% ipython --no-banner

In [1]: import numpy as np

In [2]: from numpy import linalg as LA

In [3]: np.set_printoptions(precision=2, suppress=True, linewidth=200)

In [4]: def tidy(a):
   ...:     return np.round(a, 2) + 0
   ...: 

In [5]: W0 = np.load("test12.npy")

In [6]: W0
Out[6]: 
array([[-1, -2,  0,  0],
       [ 0,  2, -1,  0],
       [-3,  0, -3,  2],
       [ 2,  0,  0,  2],
       [ 0,  2, -1,  0],
       [ 0, -2,  0,  0]])

In [7]: W0[3] @ W0[2]
Out[7]: np.int64(-2)

In [8]: tidy(LA.norm(W0, 2))
Out[8]: np.float64(4.88)

In [9]: tidy(LA.norm(W0, axis=0))
Out[9]: array([3.74, 4.  , 3.32, 2.83])

In [10]: tidy(LA.norm(W0, "nuc"))
Out[10]: np.float64(12.4)

In [11]: B = W0 / np.sqrt((W0 ** 2).mean(axis=1, keepdims=True))

In [12]: W0 - W0.mean(axis=1, keepdims=True)
Out[12]: 
array([[-0.25, -1.25,  0.75,  0.75],
       [-0.25,  1.75, -1.25, -0.25],
       [-2.  ,  1.  , -2.  ,  3.  ],
       [ 1.  , -1.  , -1.  ,  1.  ],
       [-0.25,  1.75, -1.25, -0.25],
       [ 0.5 , -1.5 ,  0.5 ,  0.5 ]])

In [13]: Uu, s, vt = LA.svd(W0, full_matrices=False)

In [14]: tidy(Uu.T @ W0 @ vt.T)
Out[14]: 
array([[4.88, 0.  , 0.  , 0.  ],
       [0.  , 4.14, 0.  , 0.  ],
       [0.  , 0.  , 2.78, 0.  ],
       [0.  , 0.  , 0.  , 0.6 ]])

In [15]: np.allclose(Uu * s @ vt, W0)
Out[15]: True

In [16]: tidy(s / s[0])
Out[16]: array([1.  , 0.85, 0.57, 0.12])

In [17]: hat = W0 @ LA.solve(W0.T @ W0, W0.T)

In [18]: tidy(np.trace(hat))
Out[18]: np.float64(4.0)

In [19]: tidy(hat)
Out[19]: 
array([[ 0.3 , -0.21,  0.14, -0.14, -0.21,  0.28],
       [-0.21,  0.44,  0.04, -0.04,  0.44,  0.08],
       [ 0.14,  0.04,  0.97,  0.03,  0.04, -0.06],
       [-0.14, -0.04,  0.03,  0.97, -0.04,  0.06],
       [-0.21,  0.44,  0.04, -0.04,  0.44,  0.08],
       [ 0.28,  0.08, -0.06,  0.06,  0.08,  0.89]])

In [20]: B = np.array([[2, -1, 2, 0], [1, 3, 1, 2]])

In [21]: X = np.block([[np.zeros((2, 2)), B], [B.T, np.zeros((4, 4))]])

In [22]: X
Out[22]: 
array([[ 0.,  0.,  2., -1.,  2.,  0.],
       [ 0.,  0.,  1.,  3.,  1.,  2.],
       [ 2.,  1.,  0.,  0.,  0.,  0.],
       [-1.,  3.,  0.,  0.,  0.,  0.],
       [ 2.,  1.,  0.,  0.,  0.,  0.],
       [ 0.,  2.,  0.,  0.,  0.,  0.]])

In [23]: rng = np.random.default_rng(743426)

In [24]: B = X + rng.integers(-2, 3, (6, 4)) @ rng.integers(-2, 3, (4, 6))

In [25]: B
Out[25]: 
array([[-2.,  6.,  5.,  0.,  3.,  2.],
       [ 0., -3., -3.,  0., -1., -1.],
       [ 6., -1., -1., -3., -2., -1.],
       [ 1.,  0., -3., -4., -4., -2.],
       [ 6., 11.,  6.,  0.,  6.,  2.],
       [10.,  2., -4., -8.,  5., -7.]])

In [26]: LA.matrix_rank(B - X, tol=1e-8)
Out[26]: np.int64(4)

In [27]: B - X
Out[27]: 
array([[-2.,  6.,  3.,  1.,  1.,  2.],
       [ 0., -3., -4., -3., -2., -3.],
       [ 4., -2., -1., -3., -2., -1.],
       [ 2., -3., -3., -4., -4., -2.],
       [ 4., 10.,  6.,  0.,  6.,  2.],
       [10.,  0., -4., -8.,  5., -7.]])
